>>> import numpy as np
>>> from numpy import linalg as LA
>>> np.set_printoptions(precision=2, suppress=True, linewidth=200, floatmode="fixed")
>>> K = np.loadtxt("arr.csv", delimiter=",")
>>> print(K)
[[ 12.00   2.00   8.00  -2.00   0.00 -12.00  12.00   4.00   6.00   2.00 -16.00   2.00  -2.00  -4.00]
 [  2.00   9.00   3.00   2.00  12.00  -9.00  -3.00  11.00   6.00  -5.00  -5.00  -3.00   9.00  -5.00]
 [  8.00   3.00   6.00  -1.00   3.00  -9.00   6.00   5.00   6.00   1.00 -11.00   0.00   0.00  -2.00]
 [ -2.00   2.00  -1.00   1.00   3.00   0.00  -3.00   2.00   0.00  -2.00   2.00  -1.00   3.00  -1.00]
 [  0.00  12.00   3.00   3.00  18.00  -9.00  -9.00  15.00   9.00  -6.00  -3.00  -6.00  12.00  -3.00]
 [-12.00  -9.00  -9.00   0.00  -9.00  18.00  -9.00 -12.00  -9.00   3.00  18.00   0.00  -6.00   9.00]
 [ 12.00  -3.00   6.00  -3.00  -9.00  -9.00  18.00  -3.00   0.00   3.00 -15.00   6.00  -6.00  -6.00]
 [  4.00  11.00   5.00   2.00  15.00 -12.00  -3.00  14.00   9.00  -5.00  -8.00  -4.00  10.00  -5.00]
 [  6.00   6.00   6.00   0.00   9.00  -9.00   0.00   9.00   9.00   0.00  -9.00  -3.00   3.00   0.00]
 [  2.00  -5.00   1.00  -2.00  -6.00   3.00   3.00  -5.00   0.00   5.00  -1.00   1.00  -7.00   5.00]
 [-16.00  -5.00 -11.00   2.00  -3.00  18.00 -15.00  -8.00  -9.00  -1.00  22.00  -2.00   0.00   7.00]
 [  2.00  -3.00   0.00  -1.00  -6.00   0.00   6.00  -4.00  -3.00   1.00  -2.00   3.00  -3.00  -2.00]
 [ -2.00   9.00   0.00   3.00  12.00  -6.00  -6.00  10.00   3.00  -7.00   0.00  -3.00  11.00  -6.00]
 [ -4.00  -5.00  -2.00  -1.00  -3.00   9.00  -6.00  -5.00   0.00   5.00   7.00  -2.00  -6.00  10.00]]
>>> round(float(np.abs(LA.eigvals(K)).max()), 2)
82.53
>>> print(np.round(LA.det(K), 2))
0.0
>>> np.round(np.sort(np.abs(LA.eigvals(K))), 2) + 0
array([ 0.00,  0.00,  0.00,  0.00,  0.00,  0.00,  0.00,  0.00,  0.00,  0.00,  0.00, 17.06, 56.41, 82.53])
>>> rk = LA.matrix_rank(K)
>>> rk
np.int64(3)
>>> ns = LA.svd(K)[2][rk:].T
>>> [int(LA.matrix_rank(K[:, :j + 1])) for j in range(14)]
[1, 2, 3, 3, 3, 3, 3, 3, 3, 3, 3, 3, 3, 3]
>>> np.allclose(K @ ns, 0)
True
>>> [int(LA.matrix_rank(K[:i])) for i in range(1, len(K) + 1)]
[1, 2, 3, 3, 3, 3, 3, 3, 3, 3, 3, 3, 3, 3]
>>> E = np.load("x.npy")
>>> E
array([[ -5,  -2,  -3],
       [  0,  -5,  -7],
       [ -5,  -8,  -9],
       [  0,  -8, -11],
       [  0,  -3,  -6],
       [  3,  -2,  -8],
       [  2,   0,  -9],
       [  7,   1, -12],
       [  9,   1, -10],
       [ 10,   4,  -5],
       [  9,   5,  -3],
       [ 13,   9,  -5],
       [ 18,   6,  -6],
       [ 21,   8,  -6],
       [ 18,   8,  -3],
       [ 23,  10,  -4],
       [ 24,  14,  -1],
       [ 29,  10,  -1],
       [ 34,   5,  -6],
       [ 38,   0,  -8],
       [ 43,   3,  -8],
       [ 38,   1,  -9],
       [ 38,   2, -10],
       [ 34,  -2, -14],
       [ 37,  -1, -18],
       [ 41,   4, -18],
       [ 45,   7, -20],
       [ 48,  11, -19],
       [ 47,  15, -20],
       [ 45,  19, -23],
       [ 50,  20, -18],
       [ 49,  22, -21],
       [ 52,  17, -25],
       [ 54,  15, -25],
       [ 51,  16, -20],
       [ 52,  18, -25],
       [ 50,  22, -27],
       [ 49,  19, -27],
       [ 53,  17, -23],
       [ 57,  16, -27],
       [ 56,  14, -29],
       [ 54,   9, -25]])
>>> rng = np.random.default_rng(123375)
>>> z = rng.permutation(3)
>>> other = E[:, z] * rng.choice([-1, 1], 3)
>>> other
array([[  5,  -3,   2],
       [  0,  -7,   5],
       [  5,  -9,   8],
       [  0, -11,   8],
       [  0,  -6,   3],
       [ -3,  -8,   2],
       [ -2,  -9,   0],
       [ -7, -12,  -1],
       [ -9, -10,  -1],
       [-10,  -5,  -4],
       [ -9,  -3,  -5],
       [-13,  -5,  -9],
       [-18,  -6,  -6],
       [-21,  -6,  -8],
       [-18,  -3,  -8],
       [-23,  -4, -10],
       [-24,  -1, -14],
       [-29,  -1, -10],
       [-34,  -6,  -5],
       [-38,  -8,   0],
       [-43,  -8,  -3],
       [-38,  -9,  -1],
       [-38, -10,  -2],
       [-34, -14,   2],
       [-37, -18,   1],
       [-41, -18,  -4],
       [-45, -20,  -7],
       [-48, -19, -11],
       [-47, -20, -15],
       [-45, -23, -19],
       [-50, -18, -20],
       [-49, -21, -22],
       [-52, -25, -17],
       [-54, -25, -15],
       [-51, -20, -16],
       [-52, -25, -18],
       [-50, -27, -22],
       [-49, -27, -19],
       [-53, -23, -17],
       [-57, -27, -16],
       [-56, -29, -14],
       [-54, -25,  -9]])
>>> left, _, vt = LA.svd(E.T @ other)
>>> np.round(LA.lstsq(E, other)[0], 2) + 0
array([[-1.00,  0.00,  0.00],
       [ 0.00,  0.00, -1.00],
       [ 0.00,  1.00,  0.00]])
>>> print(z)
[0 2 1]
>>> C = np.sign(np.array([[-2, 0, 0, 0], [-2, 2, -2, 1], [0, 1, -1, -1], [0, 2, 0, -2]]))
>>> other = (np.tril(C, -1) + np.eye(4)) @ (np.triu(C, 1) + np.eye(4))
>>> vals = np.array([-5, 0, -2, 5])
>>> mat = np.rint(other * vals @ LA.inv(other)) + 0
>>> mat
array([[ -5.00,   0.00,   0.00,   0.00],
       [ -4.00,  -9.00,   2.00,   7.00],
       [  0.00,   0.00,   0.00,   0.00],
       [-14.00, -14.00,   2.00,  12.00]])
>>> # null space of dimension 1
>>> LA.matrix_power(mat, 2)
array([[ 25.00,   0.00,   0.00,   0.00],
       [-42.00, -17.00,  -4.00,  21.00],
       [  0.00,   0.00,   0.00,   0.00],
       [-42.00, -42.00,  -4.00,  46.00]])
>>> round(float(np.abs(LA.eigvals(mat)).max()), 2)
5.0
>>> rk = LA.matrix_rank(mat)
>>> rk
np.int64(3)
>>> ns = LA.svd(mat)[2][rk:].T
>>> [int(LA.matrix_rank(np.delete(mat, i, axis=0))) for i in range(4)]
[2, 2, 3, 2]
>>> [int(LA.matrix_rank(mat[:i])) for i in range(1, len(mat) + 1)]
[1, 2, 2, 3]
>>> ns @ ns.T
array([[0.00, 0.00, 0.00, 0.00],
       [0.00, 0.33, 0.33, 0.33],
       [0.00, 0.33, 0.33, 0.33],
       [0.00, 0.33, 0.33, 0.33]])
>>> print(np.round(mat @ ns, 2) + 0)
[[0.00]
 [0.00]
 [0.00]
 [0.00]]
>>> LA.matrix_rank(mat.T @ mat), LA.matrix_rank(mat @ mat.T)
(np.int64(3), np.int64(3))
>>> other = K / np.sqrt((K ** 2).mean(axis=1, keepdims=True))
>>> LA.matrix_rank(other) == LA.matrix_rank(K)
np.True_
>>> LA.matrix_rank(K - K.mean(axis=1, keepdims=True))
np.int64(3)
>>> f = np.array([2, -1, -1, 1, 1, -3, -2, 2, -1, 3, 3, 3, 1, 3, -3])
>>> data = f[np.abs(np.subtract.outer(np.arange(15), np.arange(15)))]
>>> data
array([[ 2, -1, -1,  1,  1, -3, -2,  2, -1,  3,  3,  3,  1,  3, -3],
       [-1,  2, -1, -1,  1,  1, -3, -2,  2, -1,  3,  3,  3,  1,  3],
       [-1, -1,  2, -1, -1,  1,  1, -3, -2,  2, -1,  3,  3,  3,  1],
       [ 1, -1, -1,  2, -1, -1,  1,  1, -3, -2,  2, -1,  3,  3,  3],
       [ 1,  1, -1, -1,  2, -1, -1,  1,  1, -3, -2,  2, -1,  3,  3],
       [-3,  1,  1, -1, -1,  2, -1, -1,  1,  1, -3, -2,  2, -1,  3],
       [-2, -3,  1,  1, -1, -1,  2, -1, -1,  1,  1, -3, -2,  2, -1],
       [ 2, -2, -3,  1,  1, -1, -1,  2, -1, -1,  1,  1, -3, -2,  2],
       [-1,  2, -2, -3,  1,  1, -1, -1,  2, -1, -1,  1,  1, -3, -2],
       [ 3, -1,  2, -2, -3,  1,  1, -1, -1,  2, -1, -1,  1,  1, -3],
       [ 3,  3, -1,  2, -2, -3,  1,  1, -1, -1,  2, -1, -1,  1,  1],
       [ 3,  3,  3, -1,  2, -2, -3,  1,  1, -1, -1,  2, -1, -1,  1],
       [ 1,  3,  3,  3, -1,  2, -2, -3,  1,  1, -1, -1,  2, -1, -1],
       [ 3,  1,  3,  3,  3, -1,  2, -2, -3,  1,  1, -1, -1,  2, -1],
       [-3,  3,  1,  3,  3,  3, -1,  2, -2, -3,  1,  1, -1, -1,  2]])
>>> vals, vecs = LA.eigh(data)
>>> x = np.array([-3, 3, -2, -4, 0, -1, -1, -1, 2, 3, 4, 2, -4, -4, 5])
>>> round(x @ data @ x / (x @ x), 2), round(vals[0], 2), round(float(vals[-1]), 2)
(np.float64(3.91), np.float64(-9.54), 13.26)
>>> print(np.abs(data).sum(axis=1).max(), round(np.abs(vals).max(), 2))
30 13.26
>>> x @ data @ x
np.int64(512)
>>> LA.eigvalsh(data[1:, 1:])
array([-9.19, -5.96, -4.41, -3.07, -2.83, -1.56,  0.69,  2.33,  3.91,  5.96,  6.96, 10.35, 11.87, 12.95])
>>> np.all(LA.eigvalsh(data) > 0)
np.False_
>>> np.round(LA.eigvalsh(data).min(), 2)
np.float64(-9.54)
>>> x = np.array([0, -3, 0, -3, 1, -3, 2, -3, 3, -2, 2, 3, -1, 2, 2])
>>> target = data @ x
>>> target
array([  5,  23,  15,   3,  24, -15,   7,   6,   0,  -9,  -4,   3, -30,  -5, -24])
>>> np.round(LA.solve(data, target), 2) + 0
array([ 0.00, -3.00,  0.00, -3.00,  1.00, -3.00,  2.00, -3.00,  3.00, -2.00,  2.00,  3.00, -1.00,  2.00,  2.00])
>>> np.round(LA.solve(data, 5 * target), 2) + 0
array([  0.00, -15.00,   0.00, -15.00,   5.00, -15.00,  10.00, -15.00,  15.00, -10.00,  10.00,  15.00,  -5.00,  10.00,  10.00])
>>> other = data + rng.integers(-2, 3, (15, 13)) @ rng.integers(-2, 3, (13, 15))
>>> other
array([[  1,  -8, -11,  11, -12,  -3,   5,  -3,  -2,  -1,   9,   7,   1, -14,  -4],
       [ -9,   0,   3,   1,   3,  10, -12,   7,  15,   0,   7,   9, -14,   3,   3],
       [  6,   1,  -7, -13,  -2,   4,  15,  -5, -14,  -8,  -9,   9,   8,  12,   6],
       [  9,   2,  -3,  -6,   5,   7,  -4,  -3, -15,  -4,  -5,   0, -12,   6, -13],
       [  1,  -6,   3,  11,  -7,  -8,  -1,  -8,   4,   1,  -3,   1,   3,  -5,   4],
       [ -2,  13,  11, -15,   9, -12,  -2,  -5,  -4,   3,  -2,  -9,  -3,   9,   1],
       [ -4,  -8,  -1,   3,  -5,  -2,   9,  -1,  -1,   5,   4,   5, -10,  -4, -10],
       [  7,  -1,   6,  -1,  -1, -20,   3, -14,  -7,   4,  -3,  -5,  -2,  -4,  -7],
       [ -4,  -8,   4,   2,   2,  -6,   0,  -2,   9,  10, -10,   1,   8,   4,  -8],
       [  9,   6,  -4, -16,  -4,   5,   8,  -3, -13, -11,  -4,  -6,  -4,   6,  -4],
       [  2,   1,   1,  -4,   2,  -4,   0,   0,   6,  -7,  -7,   0,   1,   1,   0],
       [ -3,   1, -16,  -4,   2,  21,  -2,  11,  -6, -11, -11,   8,  -1,  -5,   6],
       [  1,  -5,  -2,   9, -14,   0,   7,  -5,  10,  -6,   4,  -2,   3,  -8,  -3],
       [ 10,   9,  14,   2,  -1,   7,   7,   5,  -2,  22,   9,   5,  10,  -7, -11],
       [  3,   2,  -9,  11,  -8,  16,  -3,  -4,  -9, -15,   5,   4, -15, -16,   0]])
>>> np.abs(other - data).sum(axis=1)
array([ 86,  88, 105, 100,  70,  98,  61,  91,  81,  91,  44, 106,  77, 117, 114])
>>> LA.matrix_rank(other - data, tol=1e-8)
np.int64(13)
